>>> import numpy as np
>>> from numpy import linalg as LA
>>> np.set_printoptions(precision=3, suppress=True, linewidth=140)
>>> F = np.loadtxt("dump.csv", delimiter=",")
>>> print(F)
[[  1.  -7.  -1.]
 [  0.  -2.  -1.]
 [  3.   5.  -5.]
 [ 12.  12. -10.]
 [ 11.   5. -12.]
 [ 10.  13. -11.]
 [ 10.   4.  -8.]
 [  5.  -1.  -3.]
 [ 14.   2.  -5.]
 [  6.   2.  -3.]
 [ -2.  11. -12.]
 [ -3.  12. -10.]
 [  2.   8. -15.]
 [ -2.   7. -16.]
 [  5.  -2.  -9.]
 [ 11.  -5. -12.]
 [ 15.   1.  -3.]
 [ 12.   5.  -7.]
 [  7.   0.   1.]
 [  0.   4.  10.]
 [  9.  10.   7.]
 [  9.  19.  10.]
 [  7.  23.  12.]]
>>> q, V = LA.qr(F[:, :2])[0], LA.qr(F[:, 2:])[0]
>>> sig = LA.svd(q.T @ V, compute_uv=False)
>>> print(np.degrees(np.arccos(sig.clip(0, 1))))
[70.515]
>>> D = LA.norm(F[:, None] - F[None], axis=-1)
>>> print(np.unravel_index(D.round(6).argmax(), D.shape))
(np.int64(15), np.int64(22))
>>> print(D[16].round(6).argsort(kind="stable")[:4])
[16  8 17  6]
>>> print((D + 1e9 * np.eye(23)).round(6).argmin(axis=1))
[ 1  0  9  5  6  3 17  9 16  7 11 10 13 12  7 14  8  6  7 20 21 22 21]
>>> print(D[:5, :5])
[[ 0.     5.099 12.806 23.728 19.105]
 [ 5.099  0.     8.602 20.518 17.059]
 [12.806  8.602  0.    12.45  10.63 ]
 [23.728 20.518 12.45   0.     7.348]
 [19.105 17.059 10.63   7.348  0.   ]]
>>> J = np.tanh(np.array([[-1.3],
...     [0.7],
...     [-0.8],
...     [-0.1],
...     [0.1],
...     [-0.1],
...     [-0.4],
...     [-1.3],
...     [-0.6],
...     [-0.7]]) @ np.array([[-0.8, -1.4, -1.4]]))
>>> print(J)
[[ 0.778  0.949  0.949]
 [-0.508 -0.753 -0.753]
 [ 0.565  0.808  0.808]
 [ 0.08   0.139  0.139]
 [-0.08  -0.139 -0.139]
 [ 0.08   0.139  0.139]
 [ 0.31   0.508  0.508]
 [ 0.778  0.949  0.949]
 [ 0.446  0.686  0.686]
 [ 0.508  0.753  0.753]]
>>> print(np.round(LA.norm(J, 2) / LA.norm(J), 3))
0.999
